% python3 -q
>>> import numpy as np
>>> import numpy.linalg as la
>>> np.set_printoptions(precision=1, suppress=True, linewidth=160)
>>> def rd(a):
...     return np.round(a, 1) + 0
... 
>>> F = np.loadtxt("w.csv", delimiter=",")
>>> print(rd(F))
[[-0.7 -0.3 -0.2  0.  -0.6]
 [ 0.  -0.1  0.3  0.9 -0.1]
 [ 0.1 -0.5 -0.7  0.2  0.4]
 [-0.7 -0.1  0.3  0.   0.7]
 [-0.2  0.8 -0.4  0.3  0.1]]
>>> # orthonormal columns
>>> u = np.array([0, -1])
>>> print(rd(np.convolve(F[1], u)))
[ 0.   0.   0.1 -0.3 -0.9  0.1]
>>> print(rd(np.array([np.convolve(row, u, "same") for row in F])))
[[ 0.   0.7  0.3  0.2  0. ]
 [ 0.   0.   0.1 -0.3 -0.9]
 [ 0.  -0.1  0.5  0.7 -0.2]
 [ 0.   0.7  0.1 -0.3  0. ]
 [ 0.   0.2 -0.8  0.4 -0.3]]
>>> print(rd(la.pinv(F)))
[[-0.7  0.   0.1 -0.7 -0.2]
 [-0.3 -0.1 -0.5 -0.1  0.8]
 [-0.2  0.3 -0.7  0.3 -0.4]
 [ 0.   0.9  0.2  0.   0.3]
 [-0.6 -0.1  0.4  0.7  0.1]]
>>> print(rd(F.T @ F))
[[1. 0. 0. 0. 0.]
 [0. 1. 0. 0. 0.]
 [0. 0. 1. 0. 0.]
 [0. 0. 0. 1. 0.]
 [0. 0. 0. 0. 1.]]
>>> print(rd(np.kron(np.eye(2, dtype=int), F)))
[[-0.7 -0.3 -0.2  0.  -0.6  0.   0.   0.   0.   0. ]
 [ 0.  -0.1  0.3  0.9 -0.1  0.   0.   0.   0.   0. ]
 [ 0.1 -0.5 -0.7  0.2  0.4  0.   0.   0.   0.   0. ]
 [-0.7 -0.1  0.3  0.   0.7  0.   0.   0.   0.   0. ]
 [-0.2  0.8 -0.4  0.3  0.1  0.   0.   0.   0.   0. ]
 [ 0.   0.   0.   0.   0.  -0.7 -0.3 -0.2  0.  -0.6]
 [ 0.   0.   0.   0.   0.   0.  -0.1  0.3  0.9 -0.1]
 [ 0.   0.   0.   0.   0.   0.1 -0.5 -0.7  0.2  0.4]
 [ 0.   0.   0.   0.   0.  -0.7 -0.1  0.3  0.   0.7]
 [ 0.   0.   0.   0.   0.  -0.2  0.8 -0.4  0.3  0.1]]
>>> print(rd(np.einsum("ii->", F)))
-1.5
>>> q, r_ = la.qr(F)
>>> print(rd(q))
[[-0.7 -0.3 -0.2  0.  -0.6]
 [ 0.  -0.1  0.3  0.9 -0.1]
 [ 0.1 -0.5 -0.7  0.2  0.4]
 [-0.7 -0.1  0.3  0.   0.7]
 [-0.2  0.8 -0.4  0.3  0.1]]
>>> print(rd(r_))
[[1. 0. 0. 0. 0.]
 [0. 1. 0. 0. 0.]
 [0. 0. 1. 0. 0.]
 [0. 0. 0. 1. 0.]
 [0. 0. 0. 0. 1.]]
>>> print(np.allclose(r_.T @ r_, F.T @ F))
True
>>> print(rd(np.abs(np.diag(r_))))
[1. 1. 1. 1. 1.]
>>> print(q.shape, r_.shape)
(5, 5) (5, 5)
>>> E = np.load("block18.npy")
>>> print(rd(E))
[[ -2.8  -0.5  -2.9  -0.9]
 [  0.9  -3.6   1.6  -2. ]
 [ -3.8   1.6  -4.2   0.1]
 [ -1.2  -1.8  -1.   -1.3]
 [ -4.5  -5.3  -5.2  -3.5]
 [  0.1  -3.6   0.6  -2. ]
 [ -8.8  -3.8 -10.5  -3.2]
 [ -8.4  -0.9 -10.   -1.8]
 [  0.4   2.    1.    0.8]
 [ -1.   -4.1  -0.8  -2.4]
 [ -4.4   0.7  -5.   -0.5]
 [ -1.5  -1.8  -1.4  -1.3]
 [  1.2   7.1   2.    3.5]
 [  0.9   0.7   1.7   0.2]
 [ -7.1  -2.8  -8.3  -2.6]
 [  0.8   0.8   1.5   0.2]
 [ -1.3  -1.7  -1.2  -1.3]
 [  7.8   0.5  10.3   1. ]
 [  1.6  -0.4   2.5  -0.3]
 [ -6.    5.2  -7.    1.6]
 [  1.7   0.4   2.7   0.1]
 [  1.2  -0.5   2.   -0.3]
 [ -3.9  -4.7  -4.4  -3.1]
 [  2.9   3.3   4.1   1.8]
 [  1.8   0.1   2.8   0. ]
 [ -6.7   0.8  -7.9  -0.7]]
>>> # looks like rank 3
>>> Xs = E - E.mean(axis=0)
>>> V = la.svd(Xs)[2][:3]
>>> Y = Xs - Xs @ V.T @ V
>>> print(rd(np.cov(Xs @ V.T, rowvar=False)))
[[41.1  0.   0. ]
 [ 0.   9.9  0. ]
 [ 0.   0.   0. ]]
>>> print(rd(np.diag(V.T @ V)))
[1.  0.8 1.  0.2]
>>> print(rd(la.norm(Y) / la.norm(Xs)))
0.0
>>> print(rd(Y.std(axis=0)))
[0. 0. 0. 0.]
>>> idx = E[:, 2] > np.median(E[:, 2])
>>> u = E[idx].mean(axis=0) - E[~idx].mean(axis=0)
>>> print(((E - E.mean(axis=0)) @ u > 0).astype(int))
[0 1 0 1 0 1 0 0 1 1 0 0 1 1 0 1 1 1 1 0 1 1 0 1 1 0]
>>> print(rd((((E - E.mean(axis=0)) @ u > 0) == idx).mean()))
0.9
>>> print(rd(u))
[6.2 1.4 7.8 1.5]
>>> print(la.matrix_rank(E, rtol=0.1))
2
>>> print(np.argsort(-la.norm(E, axis=0).round(6), kind="stable")[:3])
[2 0 1]
>>> print(rd(la.norm(E, 2) / la.norm(E)))
0.9
>>> gram = np.cov(E, rowvar=False)
>>> print(gram.shape)
(4, 4)
>>> print(np.argsort(-E.std(axis=0).round(6), kind="stable"))
[2 0 1 3]
>>> print(rd(la.eigvalsh(gram)[::-1]))
[41.1  9.9  0.   0. ]
>>> print(rd(gram))
[[15.4  2.9 19.3  3.4]
 [ 2.9  8.7  3.6  4.7]
 [19.3  3.6 24.1  4.2]
 [ 3.4  4.7  4.2  2.8]]
>>> print(np.argwhere(np.triu(np.abs(np.corrcoef(E.T)) > 0.8, 1)))
[[0 2]
 [1 3]]
>>> print(rd(np.polyfit(E[:, 1], E[:, 2], 1)))
[ 0.4 -1.2]
>>> print(rd(np.corrcoef(E.T)))
[[1.  0.2 1.  0.5]
 [0.2 1.  0.2 1. ]
 [1.  0.2 1.  0.5]
 [0.5 1.  0.5 1. ]]
>>> W0 = np.array([[1, 1, -1, -1, 1, 1, -1, -1],
...     [1, 1, 1, 1, -1, -1, -1, -1],
...     [1, 1, 1, 1, 1, 1, 1, 1]])
>>> blk = np.stack([W0, -2 * W0, W0[::-1]])
>>> print(la.matrix_rank(blk))
[3 3 3]
>>> print(rd(la.norm(blk, axis=(1, 2))))
[4.9 9.8 4.9]
>>> print((blk @ W0.T).shape)
(3, 3, 3)
>>> Y = W0[0, 0] * W0[1:] - np.outer(W0[1:, 0], W0[0])
>>> print(Y)
[[ 0  0  2  2 -2 -2  0  0]
 [ 0  0  2  2  0  0  2  2]]
>>> print(la.matrix_rank(Y), la.matrix_rank(W0))
2 3
>>> print(np.flatnonzero(~Y.round(6).any(axis=1)))
[]
>>> m1 = np.load("a.npy")
>>> print(rd(m1))
[[-0.3 -0.2  0.4  0.4 -0.2 -0.6 -0.5]
 [-0.3 -0.3 -0.3  0.1 -0.1  0.7 -0.5]
 [ 0.3  0.2 -0.1  0.1 -0.9  0.   0. ]
 [-0.4 -0.2 -0.3 -0.7 -0.2 -0.3  0. ]
 [-0.6  0.6  0.5 -0.1 -0.1  0.3  0.1]
 [-0.1 -0.7  0.4  0.  -0.2  0.2  0.6]
 [-0.4  0.1 -0.5  0.5  0.  -0.2  0.4]]
>>> vec = np.array([3, 2, 0, 2, 3, 1, 1])
>>> rhs = m1 @ vec
>>> coef, lr = np.zeros(7), 1 / la.norm(m1, 2) ** 2
>>> for i in range(5):
...     coef -= lr * m1.T @ (m1 @ coef - rhs)
...     if i % 1 == 0: print(i, round(la.norm(m1 @ coef - rhs), 1))
... 
0 0.0
1 0.0
2 0.0
3 0.0
4 0.0
>>> print(rd(coef))
[3. 2. 0. 2. 3. 1. 1.]
>>> def softmax(z):
...     e = np.exp(z - z.max(axis=-1, keepdims=True))
...     return e / e.sum(axis=-1, keepdims=True)
... 
>>> print(rd(softmax(m1[0])))
[0.1 0.1 0.2 0.2 0.1 0.1 0.1]
>>> print(rd(softmax(10 * m1[0])))
[0.  0.  0.5 0.5 0.  0.  0. ]
>>> scores = m1 @ m1.T / np.sqrt(7)
>>> print(softmax(scores).round(6).argmax(axis=1))
[0 1 2 3 4 5 6]
>>> print(rd(softmax(scores)))
[[0.2 0.1 0.1 0.1 0.1 0.1 0.1]
 [0.1 0.2 0.1 0.1 0.1 0.1 0.1]
 [0.1 0.1 0.2 0.1 0.1 0.1 0.1]
 [0.1 0.1 0.1 0.2 0.1 0.1 0.1]
 [0.1 0.1 0.1 0.1 0.2 0.1 0.1]
 [0.1 0.1 0.1 0.1 0.1 0.2 0.1]
 [0.1 0.1 0.1 0.1 0.1 0.1 0.2]]
>>> print(rd(softmax(scores)[0] @ m1))
[-0.3 -0.1  0.   0.1 -0.2  0.   0. ]
>>> vec = np.array([0, 0, 0, 2, 3, 2, 3])
>>> print(7 - la.matrix_rank(m1 - np.eye(7), tol=1e-8))
1
>>> print([p for p in range(1, 25) if np.allclose(la.matrix_power(m1, p), np.eye(7))])
[]
>>> print(rd(la.inv(m1)))
[[-0.3 -0.3  0.3 -0.4 -0.6 -0.1 -0.4]
 [-0.2 -0.3  0.2 -0.2  0.6 -0.7  0.1]
 [ 0.4 -0.3 -0.1 -0.3  0.5  0.4 -0.5]
 [ 0.4  0.1  0.1 -0.7 -0.1  0.   0.5]
 [-0.2 -0.1 -0.9 -0.2 -0.1 -0.2  0. ]
 [-0.6  0.7  0.  -0.3  0.3  0.2 -0.2]
 [-0.5 -0.5  0.   0.   0.1  0.6  0.4]]
>>> mat = np.load("x.npy")
>>> print(mat)
[[  0.3  54.   -0.9   0.9]
 [  0.8 -18.   -0.4  -1.9]
 [  1.6 -14.   -0.5   1. ]
 [  0.2  16.    1.6  -0.1]
 [ -0.4  18.   -0.7   0.8]
 [ -1.6 -22.   -2.7   0. ]
 [ -1.1 -60.    0.3   0.1]]
>>> t = np.radians(180)
>>> r_ = np.eye(4)
>>> r_[2, 2] = r_[3, 3] = np.cos(t)
>>> r_[2, 3], r_[3, 2] = -np.sin(t), np.sin(t)
>>> print(rd(r_))
[[ 1.  0.  0.  0.]
 [ 0.  1.  0.  0.]
 [ 0.  0. -1.  0.]
 [ 0.  0.  0. -1.]]
>>> Y = mat @ r_.T
>>> print(np.abs(Y - mat).max(axis=0))
[0.  0.  5.4 3.8]
>>> print(rd(Y))
[[  0.3  54.    0.9  -0.9]
 [  0.8 -18.    0.4   1.9]
 [  1.6 -14.    0.5  -1. ]
 [  0.2  16.   -1.6   0.1]
 [ -0.4  18.    0.7  -0.8]
 [ -1.6 -22.    2.7   0. ]
 [ -1.1 -60.   -0.3  -0.1]]
>>> print(rd(la.det(r_)), np.trace(r_))
1.0 0.0
>>> print(np.allclose(la.norm(mat, axis=1), la.norm(Y, axis=1)))
True
>>> print(rd(la.svd(mat, compute_uv=False)), rd(la.svd(Y, compute_uv=False)))
[90.   3.7  2.3  2.2] [90.   3.7  2.3  2.2]
>>> print(np.allclose(mat @ mat.T, Y @ Y.T))
True
>>> print(rd(la.norm(mat, 2)))
90.0
>>> print(rd(la.norm(mat[4] - mat[2])))
32.1
>>> print(rd(la.norm(mat) ** 2 / la.norm(mat, 2) ** 2))
1.0
>>> vec = np.array([-2, -2, -2, -1])
>>> rhs = mat @ vec
>>> print(rd(la.solve(mat.T @ mat, mat.T @ rhs)))
[-2. -2. -2. -1.]
>>> rng = np.random.default_rng(29)
>>> rhs = rhs + 0.3 * rng.normal(size=7)
>>> print(rd(rhs))
[-107.8   37.1   24.8  -35.6  -34.6   52.5  121.6]
>>> coef, *_ = la.lstsq(mat, rhs)
>>> print(rd(coef))
[-2. -2. -2. -1.]
>>> print([round(float(la.norm(la.solve(mat.T @ mat + lam * np.eye(4), mat.T @ rhs))), 2) for lam in (0, 1, 10, 100)])
[3.6, 3.35, 2.51, 2.03]
>>> print(rd(la.norm(rhs - mat @ coef)))
0.1
>>> Y = mat / la.norm(mat, axis=1, keepdims=True)
>>> gram = Y @ Y.T
>>> print((gram - 2 * np.eye(7)).round(6).argmax(axis=1))
[4 6 6 0 0 6 1]
>>> print(rd(gram[5]))
[-1.  1.  1. -1. -1.  1.  1.]
>>> print(rd(gram))
[[ 1. -1. -1.  1.  1. -1. -1.]
 [-1.  1.  1. -1. -1.  1.  1.]
 [-1.  1.  1. -1. -1.  1.  1.]
 [ 1. -1. -1.  1.  1. -1. -1.]
 [ 1. -1. -1.  1.  1. -1. -1.]
 [-1.  1.  1. -1. -1.  1.  1.]
 [-1.  1.  1. -1. -1.  1.  1.]]
>>> print(rd(la.norm(Y, axis=1)))
[1. 1. 1. 1. 1. 1. 1.]
>>> K = np.loadtxt("m.csv", delimiter=",")
>>> print(K)
[[ 2.5 -1.5  2.  -0.2 -2.9 -6. ]
 [ 1.5 -0.3  0.2  2.4  1.   0.7]
 [ 3.5 -2.6  1.4 -1.   0.8  1.4]
 [ 0.  -0.4 -1.8 -0.2  0.1 -0.4]
 [-4.3  1.   0.8  0.8  4.4  3.7]
 [ 2.7  3.1  0.2 -5.8 -2.3  1.7]
 [-2.2  1.   2.4 -1.4 -0.9 -1.3]
 [ 0.9  0.5  2.6  3.  -0.2  2.7]
 [-0.8 -2.7  1.7 -4.   1.2 -1.6]
 [ 0.5  0.9 -1.   2.5 -1.5  5.2]
 [ 0.3  3.7 -0.6  0.3 -1.1 -0.1]
 [ 1.6  1.   1.1 -0.6 -3.7  2. ]
 [-0.5 -2.2  0.8 -0.7 -1.3  0.4]
 [-2.8  3.7 -2.2 -3.6  0.3  3.3]]
>>> Y = np.array([[4, -1, -4],
...     [-4, 4, -4],
...     [0, -4, -5],
...     [-1, -4, -1],
...     [1, -2, 4],
...     [2, 4, 4]])
>>> print(rd(np.einsum("ij,ij->i", K, K)))
[57.   9.6 24.6  3.6 53.8 58.8 16.1 24.2 30.8 37.6 15.4 22.8  8.1 50.3]
>>> print(la.matrix_rank(K @ Y))
3
>>> Y = np.c_[mat[:, :3] @ np.array([[-4, 3, -4], [-2, 2, -5], [1, -4, 5]]), np.array([0, 0, 0, 0, 0, 2, 0])]
>>> print(rd(Y))
[[-110.1  112.5 -275.7    0. ]
 [  32.4  -32.    84.8    0. ]
 [  21.1  -21.2   61.1    0. ]
 [ -31.2   26.2  -72.8    0. ]
 [ -35.1   37.6  -91.9    0. ]
 [  47.7  -38.   102.9    2. ]
 [ 124.7 -124.5  305.9    0. ]]
>>> print(la.matrix_rank(Y))
4
>>> idx = K[:, 3] > np.median(K[:, 3])
>>> u = K[idx].mean(axis=0) - K[~idx].mean(axis=0)
>>> print(((K - K.mean(axis=0)) @ u > 0).astype(int))
[0 1 0 1 1 0 0 1 0 1 1 0 0 0]
>>> print(idx.astype(int))
[1 1 0 1 1 0 0 1 0 1 1 0 0 0]
>>> Y = np.c_[K[:, :5] @ np.array([[2, -4, -4, -4, -1],
...     [-4, 5, 0, -5, -4],
...     [3, -2, -4, -1, -2],
...     [3, 4, -4, 2, 3],
...     [1, 4, 3, -1, 1]]), np.array([0, -1, -2, 3, -2, 2, -3, -3, -2, -2, -1, 3, 0, 1])]
>>> print(rd(Y))
[[ 13.5 -33.9 -25.9  -2.   -4.    0. ]
 [ 13.    5.7 -13.4  -0.9   7.5  -1. ]
 [ 19.4 -30.6 -13.2  -5.2   1.9  -2. ]
 [ -4.3   1.2   8.3   3.3   4.7   3. ]
 [ -3.4  41.4  24.    8.6   5.5  -2. ]
 [-26.1 -28.1   4.7 -35.8 -35.2   2. ]
 [ -6.3  -0.2   2.1  -0.5 -11.7  -3. ]
 [ 16.4   4.9 -26.6  -2.5   0.7  -3. ]
 [  3.5 -24.9  16.    5.8  -2.6  -2. ]
 [  0.4   8.5 -12.5   1.    3.9  -2. ]
 [-16.2  15.3  -3.3 -17.4 -14.1  -1. ]
 [ -3.  -20.8 -19.5 -10.  -13.3   3. ]
 [  6.8 -18.6  -2.3  12.1   4.3   0. ]
 [-37.5  20.9  35.3 -12.6 -18.1   1. ]]
>>> print(la.matrix_rank(Y))
6
>>> print(rd(la.norm(la.qr(K)[0].T @ Y, axis=0) ** 2 / ((Y ** 2).sum(axis=0) + 1e-12)))
[1.  1.  1.  1.  1.  0.6]
>>> print(rd(la.norm(Y - K @ la.lstsq(K, Y)[0], axis=0)))
[0.  0.  0.  0.  0.  4.9]
>>> print(rd(la.lstsq(K, Y[:, 0])[0]))
[ 2. -4.  3.  3.  1.  0.]
>>> arr = np.loadtxt("layer2.csv", delimiter=",")
>>> print(rd(arr))
[[ 0.9 -0.1 -0.1 -0.2 -0.2 -0.3 -0.1]
 [-0.1  0.9 -0.1 -0.2 -0.2 -0.3 -0.1]
 [-0.1 -0.1  0.9 -0.2 -0.2 -0.3 -0.1]
 [-0.2 -0.2 -0.2  0.6 -0.4 -0.5 -0.2]
 [-0.2 -0.2 -0.2 -0.4  0.6 -0.5 -0.2]
 [-0.3 -0.3 -0.3 -0.5 -0.5  0.3 -0.3]
 [-0.1 -0.1 -0.1 -0.2 -0.2 -0.3  0.9]]
>>> evals, V = la.eigh(arr)
>>> print(rd(la.eigvalsh(arr @ arr)))
[1. 1. 1. 1. 1. 1. 1.]
>>> print((evals > 1e-8).sum(), (evals < -1e-8).sum())
6 1
>>> data = np.loadtxt("sample18.csv", delimiter=",")
>>> print(rd(data))
[[ 0.9  0.2  0.2]
 [ 0.2  0.7 -0.4]
 [ 0.2 -0.4  0.4]]
>>> vec = np.array([-1, 1, -2])
>>> print(rd(np.trace(data)))
2.0
>>> print(rd(data @ data @ vec))
[-1.2  1.4 -1.4]
>>> print(rd(data @ vec))
[-1.2  1.4 -1.4]
